$ python3 -q
>>> import numpy as np
>>> np.set_printoptions(precision=2, suppress=True, linewidth=160)
>>> def tidy(a):
...     return np.round(a, 2) + 0
... 
>>> data = np.load("run18.npy")
>>> data
array([[ 0.4 ,  0.66, -0.3 ],
       [ 1.3 , -3.12,  1.6 ],
       [ 2.  ,  1.62, -0.8 ],
       [ 0.3 , -2.24,  1.1 ],
       [-0.8 ,  3.21, -1.6 ],
       [ 0.6 , -0.17,  0.1 ],
       [ 1.  , -0.59,  0.3 ],
       [ 0.5 , -1.92,  0.9 ],
       [-1.  ,  0.6 , -0.3 ],
       [ 0.7 , -0.21,  0.1 ],
       [-1.7 , -1.44,  0.7 ],
       [-1.6 ,  3.8 , -1.9 ],
       [ 2.  ,  1.73, -0.9 ],
       [-0.8 , -4.22,  2.1 ],
       [ 0.3 ,  1.45, -0.7 ],
       [-0.1 , -0.78,  0.3 ],
       [-1.5 ,  1.71, -0.9 ],
       [-1.  , -0.33,  0.2 ],
       [ 1.3 ,  0.77, -0.4 ],
       [ 0.8 ,  3.09, -1.6 ],
       [ 1.5 ,  0.84, -0.4 ],
       [-1.1 , -0.76,  0.3 ],
       [-0.1 ,  0.34, -0.1 ],
       [ 0.5 ,  0.69, -0.4 ],
       [-1.5 ,  3.71, -1.8 ]])
>>> P = data @ np.linalg.solve(data.T @ data, data.T)
>>> tidy(np.trace(P))
np.float64(3.0)
>>> np.allclose(P @ P, P)
True
>>> tidy(P @ data[:, 0])
array([ 0.4,  1.3,  2. ,  0.3, -0.8,  0.6,  1. ,  0.5, -1. ,  0.7, -1.7, -1.6,  2. , -0.8,  0.3, -0.1, -1.5, -1. ,  1.3,  0.8,  1.5, -1.1, -0.1,  0.5, -1.5])
>>> cen = (data - data.mean(axis=0)) / data.std(axis=0)
>>> cen.std(axis=0)
array([1., 1., 1.])
>>> np.argwhere(np.abs(cen) > 2)
array([[13,  1],
       [13,  2]])
>>> c = np.linalg.lstsq(np.delete(cen, 1, axis=1), cen[:, 1])[0]
>>> tidy(1 - np.var(cen[:, 1] - np.delete(cen, 1, axis=1) @ c))
np.float64(1.0)
>>> labels = data[:, 0] > np.median(data[:, 0])
>>> u = data[labels].mean(axis=0) - data[~labels].mean(axis=0)
>>> tidy(u)
array([ 1.87, -0.11,  0.05])
>>> np.argsort(-np.abs(u).round(6), kind="stable")
array([0, 1, 2])
>>> ((data - data.mean(axis=0)) @ u > 0).astype(int)
array([1, 1, 1, 1, 0, 1, 1, 1, 0, 1, 0, 0, 1, 0, 1, 0, 0, 0, 1, 1, 1, 0, 0, 1, 0])
>>> dist = np.linalg.norm(data[:, None] - data[None], axis=-1)
>>> (dist + 1e9 * np.eye(25)).round(6).argmin(axis=1)
array([23,  3, 12,  7, 24,  9,  9,  3, 22,  5, 21, 24,  2,  1, 23,  5,  8, 21, 20,  4, 18, 17,  0,  0, 11])
>>> dist[10].round(6).argsort(kind="stable")[:4]
array([10, 21, 17, 15])
>>> np.unravel_index(dist.round(6).argmax(), dist.shape)
(np.int64(11), np.int64(13))
>>> W0 = np.array([[5, 4, 3], [3, 5, 5], [0, 1, 3], [0, 0, 1]])
>>> W0[-1] = W0[0] + -3 * W0[1]
>>> W0
array([[  5,   4,   3],
       [  3,   5,   5],
       [  0,   1,   3],
       [ -4, -11, -12]])
>>> x0 = np.array([2, 0, 2])
>>> h1 = np.maximum(W0 @ x0, 0)
>>> np.maximum(W0 @ x0, 0) - np.maximum(-W0 @ x0, 0)
array([ 16,  16,   6, -32])
>>> W0 * (h1 > 1e-9)[:, None]
array([[5, 4, 3],
       [3, 5, 5],
       [0, 1, 3],
       [0, 0, 0]])
>>> W0.T @ h1
array([128, 150, 146])
>>> Q, evecs = np.linalg.qr(W0[:, :1])[0], np.linalg.qr(W0[:, 1:])[0]
>>> sigma = np.linalg.svd(Q.T @ evecs, compute_uv=False)
>>> tidy(np.degrees(np.arccos(sigma.clip(0, 1))))
array([21.11])
>>> (sigma > 0.9).sum()
np.int64(1)
>>> rng = np.random.default_rng(6)
>>> labels = rng.permutation(3)
>>> M2 = W0[:, labels] * rng.choice([-1, 1], 3)
>>> M2
array([[  5,  -4,   3],
       [  3,  -5,   5],
       [  0,  -1,   3],
       [ -4,  11, -12]])
>>> U, _, VT = np.linalg.svd(W0.T @ M2)
>>> tidy(np.linalg.lstsq(W0, M2)[0])
array([[ 1.,  0.,  0.],
       [ 0., -1.,  0.],
       [ 0.,  0.,  1.]])
>>> M2 = np.c_[W0[:, :2] @ np.array([[3, 7], [9, 4]]), np.array([2, -9, 5, 2])]
>>> M2
array([[  51,   51,    2],
       [  54,   41,   -9],
       [   9,    4,    5],
       [-111,  -72,    2]])
>>> tidy(np.linalg.norm(np.linalg.qr(W0)[0].T @ M2, axis=0) ** 2 / ((M2 ** 2).sum(axis=0) + 1e-12))
array([1.  , 1.  , 0.42])
>>> E = np.load("out14.npy")
>>> E
array([[ -4.2 ,  -0.7 ,   0.02,  -8.97],
       [ -1.07,  -6.88,  -2.55,  -0.47],
       [ -9.1 ,   2.57, -16.05,   6.94],
       [  8.72,   2.19,  -7.75,  -7.  ]])
>>> tidy(np.linalg.norm(E, 1)), tidy(np.linalg.norm(E, np.inf))
(np.float64(26.37), np.float64(34.66))
>>> tidy(np.linalg.norm(E, "nuc"))
np.float64(50.65)
>>> np.linalg.norm(E, axis=1).argmax()
np.int64(2)
>>> u = np.array([2, 1, 1, 0])
>>> M2 = E + np.outer(u, np.eye(4)[3])
>>> tidy(M2)
array([[ -4.2 ,  -0.7 ,   0.02,  -6.97],
       [ -1.07,  -6.88,  -2.55,   0.53],
       [ -9.1 ,   2.57, -16.05,   7.94],
       [  8.72,   2.19,  -7.75,  -7.  ]])
>>> tidy(np.linalg.det(M2) / np.linalg.det(E)), tidy(1 + np.linalg.solve(E, u)[3])
(np.float64(0.85), np.float64(0.85))
>>> np.linalg.matrix_rank(M2 - E)
np.int64(1)
>>> tidy(np.linalg.det(2 * E)), tidy(np.linalg.det(E))
(np.float64(300983.92), np.float64(18811.5))
>>> tidy(np.poly(E))
array([    1.  ,    34.13,   535.66,  5033.09, 18811.5 ])
>>> tidy(np.linalg.eigvals(E))
array([ -5.61+11.48j,  -5.61-11.48j, -15.44 +0.j  ,  -7.46 +0.j  ])
>>> labels = rng.permutation(4)
>>> labels
array([2, 3, 1, 0])
>>> M2 = E[labels][:, labels]
>>> tidy(np.sort(np.abs(np.linalg.eigvals(M2))))
array([ 7.46, 12.78, 12.78, 15.44])
>>> M2 = np.array([[-2, 2, 2], [-1, -1, -2], [2, -2, 2], [2, 1, 2]])
>>> np.linalg.matrix_rank(np.vstack([E, M2.T]))
np.int64(4)
>>> tidy(np.einsum("ij,ij->i", E, E))
array([ 98.59,  55.2 , 395.18, 189.9 ])
>>> F = np.load("layer17.npy")
>>> F
array([[11.05, -6.  , -5.04,  0.99],
       [-0.95,  1.93, -0.9 , -6.95],
       [ 7.97, -5.1 , -5.96, -7.12],
       [-3.03, -4.1 ,  0.98,  4.94]])
>>> u = np.array([-3, 2, -2, 0])
>>> M2 = F + np.outer(u, np.eye(4)[1])
>>> tidy(np.linalg.det(M2) / np.linalg.det(F)), tidy(1 + np.linalg.solve(F, u)[1])
(np.float64(-6.88), np.float64(-6.88))
>>> np.linalg.matrix_rank(M2 - F)
np.int64(1)
>>> labels = rng.permutation(4)
>>> labels
array([2, 0, 3, 1])
>>> M2 = F[labels][:, labels]
>>> np.trace(M2)
np.float64(11.96)
>>> np.diag(M2)
array([-5.96, 11.05,  4.94,  1.93])
>>> [round(float(x), 2) for x in np.linalg.svd(F, compute_uv=False)[:3]]
[18.1, 10.91, 4.32]
>>> tidy(np.abs(np.linalg.svd(F)[2][-1]))
array([0.28, 0.28, 0.89, 0.23])
>>> np.linalg.matrix_rank(F, rtol=0.1)
np.int64(3)
>>> x0 = np.array([1, 2, 0, 0])
>>> rhs = F @ x0
>>> tidy(rhs)
array([ -0.95,   2.91,  -2.23, -11.23])
>>> tidy(np.linalg.solve(F, 5 * rhs))
array([ 5., 10.,  0.,  0.])
>>> P = np.triu(np.array([[2, 0, 1, 3], [0, 1, -3, -1], [2, -1, -1, 1], [3, -2, -2, 0]]), 1) + np.eye(4)
>>> M2 = P @ F @ np.linalg.inv(P)
>>> np.linalg.matrix_rank(M2)
np.int64(4)
>>> tidy(np.linalg.det(M2))
np.float64(28.68)
>>> tidy(np.poly(M2))
array([  1.  , -11.96,  -9.99, 458.51,  28.68])
>>> M = np.loadtxt("x.csv", delimiter=",")
>>> M
array([[  0., -10.,   0.,   0., -10.,   0.],
       [-10.,   0.,   0., -10.,   0.,   0.],
       [ -5.,  -5.,  -5.,  -5.,  -5.,  -5.],
       [  0., -14.,   0.,   0.,  14.,   0.],
       [-14.,   0.,   0.,  14.,   0.,   0.],
       [ -7.,  -7.,  -7.,   7.,   7.,   7.]])
>>> Q, R = np.linalg.qr(M)
>>> tidy(abs(R[0, 0])), tidy(np.linalg.norm(M[:, 0]))
(np.float64(19.24), np.float64(19.24))
>>> np.allclose(R.T @ R, M.T @ M)
True
>>> tidy(Q)
array([[ 0.  , -0.53,  0.24,  0.  , -0.74,  0.33],
       [ 0.52,  0.11,  0.24,  0.73,  0.15,  0.33],
       [ 0.26, -0.21, -0.47,  0.36, -0.3 , -0.66],
       [ 0.  , -0.74,  0.33,  0.  ,  0.53, -0.24],
       [ 0.73,  0.15,  0.33, -0.52, -0.11, -0.24],
       [ 0.36, -0.3 , -0.66, -0.26,  0.21,  0.47]])
>>> tidy(np.abs(np.diag(R)))
array([19.24, 18.85,  7.02, 18.2 , 17.83,  6.64])
>>> tidy(np.linalg.norm(E))
np.float64(27.18)
>>> tidy(np.linalg.svd(E, compute_uv=False))
array([20.  , 14.  ,  9.8 ,  6.86])
>>> E[:, 4]
Traceback (most recent call last):
  File "<python-input-96>", line 1, in <module>
    E[:, 4]
    ~^^^^^^
IndexError: index 4 is out of bounds for axis 1 with size 4
>>> tidy(E.sum(axis=1))
array([-13.85, -10.97, -15.64,  -3.84])
>>> tidy(np.diff(E, axis=0))
array([[  3.13,  -6.18,  -2.57,   8.5 ],
       [ -8.03,   9.45, -13.5 ,   7.41],
       [ 17.82,  -0.38,   8.3 , -13.94]])
>>> np.zeros(4, 4)
Traceback (most recent call last):
  File "<python-input-99>", line 1, in <module>
    np.zeros(4, 4)
    ~~~~~~~~^^^^^^
TypeError: Cannot interpret '4' as a data type
>>> np.count_nonzero(E)
np.int64(16)
>>> np.linalg.matrix_rank(E)
np.int64(4)
>>> A = np.array([[-0.7, -0.1, -0.8],
...     [-1.1, -1.1, 0.0],
...     [0.0, 0.8, 1.6],
...     [-0.2, -0.6, 0.1],
...     [0.1, -1.0, 2.2],
...     [0.0, -1.4, 1.1],
...     [0.4, 1.8, -0.4],
...     [0.1, 0.6, -0.4],
...     [-0.5, 0.9, 0.5],
...     [0.5, 0.5, 0.3],
...     [-1.8, -2.3, 0.4],
...     [-0.5, 0.8, 0.8],
...     [3.0, -0.2, -0.5],
...     [-1.2, 0.5, -0.1],
...     [-1.0, -1.1, -0.9],
...     [1.3, -0.5, -0.1],
...     [0.2, 0.3, -0.6],
...     [-0.2, 0.4, -0.7],
...     [-0.5, 0.7, 0.5],
...     [0.3, 1.5, 0.6]])
>>> A[:, 1] = -1 * A[:, 2] + 0.05 * rng.normal(size=20)
>>> tidy(A)
array([[-0.7 ,  0.87, -0.8 ],
       [-1.1 ,  0.03,  0.  ],
       [ 0.  , -1.53,  1.6 ],
       [-0.2 , -0.09,  0.1 ],
       [ 0.1 , -2.17,  2.2 ],
       [ 0.  , -1.09,  1.1 ],
       [ 0.4 ,  0.35, -0.4 ],
       [ 0.1 ,  0.36, -0.4 ],
       [-0.5 , -0.48,  0.5 ],
       [ 0.5 , -0.33,  0.3 ],
       [-1.8 , -0.34,  0.4 ],
       [-0.5 , -0.74,  0.8 ],
       [ 3.  ,  0.59, -0.5 ],
       [-1.2 ,  0.1 , -0.1 ],
       [-1.  ,  0.97, -0.9 ],
       [ 1.3 ,  0.05, -0.1 ],
       [ 0.2 ,  0.56, -0.6 ],
       [-0.2 ,  0.7 , -0.7 ],
       [-0.5 , -0.49,  0.5 ],
       [ 0.3 , -0.68,  0.6 ]])
>>> x0 = np.array([0, 2, 1])
>>> rhs = A @ x0
>>> tidy(rhs)
array([ 0.94,  0.07, -1.45, -0.07, -2.14, -1.08,  0.29,  0.32, -0.46, -0.36, -0.27, -0.67,  0.68,  0.1 ,  1.04,  0.01,  0.52,  0.71, -0.47, -0.76])
>>> rhs = rhs + 0.1 * rng.normal(size=20)
>>> tidy(rhs)
array([ 0.76,  0.1 , -1.54,  0.05, -2.11, -1.05,  0.31,  0.4 , -0.48, -0.25, -0.33, -0.69,  0.61,  0.16,  1.04, -0.08,  0.72,  0.67, -0.48, -0.72])
>>> c, *_ = np.linalg.lstsq(A, rhs)
>>> tidy(np.linalg.norm(rhs - A @ c))
np.float64(0.32)
>>> [round(float(np.linalg.norm(np.linalg.solve(A.T @ A + lam * np.eye(3), A.T @ rhs))), 2) for lam in (0, 1, 10, 100)]
[1.12, 0.67, 0.5, 0.14]
>>> cov = np.cov(A, rowvar=False)
>>> np.argsort(-A.std(axis=0).round(6), kind="stable")
array([0, 2, 1])
>>> tidy(np.median(A, axis=0))
array([-0.1 , -0.03,  0.05])
>>> tidy(A.std(axis=0))
array([0.98, 0.79, 0.79])
>>> cov.shape
(3, 3)
>>> labels = A[:, 2] > np.median(A[:, 2])
>>> u = A[labels].mean(axis=0) - A[~labels].mean(axis=0)
>>> ((A - A.mean(axis=0)) @ u > 0).astype(int)
array([0, 0, 1, 0, 1, 1, 0, 0, 1, 1, 1, 1, 0, 0, 0, 0, 0, 0, 1, 1])
>>> tidy(u)
array([-0.34, -1.25,  1.26])
>>> x0 = np.array([-2, 1, -1])
>>> tidy(A * x0)
array([[ 1.4 ,  0.87,  0.8 ],
       [ 2.2 ,  0.03,  0.  ],
       [ 0.  , -1.53, -1.6 ],
       [ 0.4 , -0.09, -0.1 ],
       [-0.2 , -2.17, -2.2 ],
       [ 0.  , -1.09, -1.1 ],
       [-0.8 ,  0.35,  0.4 ],
       [-0.2 ,  0.36,  0.4 ],
       [ 1.  , -0.48, -0.5 ],
       [-1.  , -0.33, -0.3 ],
       [ 3.6 , -0.34, -0.4 ],
       [ 1.  , -0.74, -0.8 ],
       [-6.  ,  0.59,  0.5 ],
       [ 2.4 ,  0.1 ,  0.1 ],
       [ 2.  ,  0.97,  0.9 ],
       [-2.6 ,  0.05,  0.1 ],
       [-0.4 ,  0.56,  0.6 ],
       [ 0.4 ,  0.7 ,  0.7 ],
       [ 1.  , -0.49, -0.5 ],
       [-0.6 , -0.68, -0.6 ]])
>>> A @ np.eye(3)[2]
array([-0.8,  0. ,  1.6,  0.1,  2.2,  1.1, -0.4, -0.4,  0.5,  0.3,  0.4,  0.8, -0.5, -0.1, -0.9, -0.1, -0.6, -0.7,  0.5,  0.6])
>>> P = A @ np.linalg.solve(A.T @ A, A.T)
>>> tidy(np.linalg.eigvalsh(P))
array([0., 0., 0., 0., 0., 0., 0., 0., 0., 0., 0., 0., 0., 0., 0., 0., 0., 1., 1., 1.])
>>> tidy(P @ A[:, 1])
array([ 0.87,  0.03, -1.53, -0.09, -2.17, -1.09,  0.35,  0.36, -0.48, -0.33, -0.34, -0.74,  0.59,  0.1 ,  0.97,  0.05,  0.56,  0.7 , -0.49, -0.68])
>>> tidy(np.trace(P))
np.float64(3.0)
>>> np.allclose(P @ P, P)
True
>>> J = np.load("a.npy")
>>> J
array([[ 42,  -8, -39,   5],
       [ -8,  42,  23, -21],
       [-39,  23,  43, -14],
       [  5, -21, -14,  14]])
>>> # equal to its transpose
>>> evals, evecs = np.linalg.eigh(J)
>>> tidy(evals)
array([ 0.01,  2.91, 40.9 , 97.18])
>>> np.abs(evecs[:, -1]).round(6).argmax()
np.int64(2)
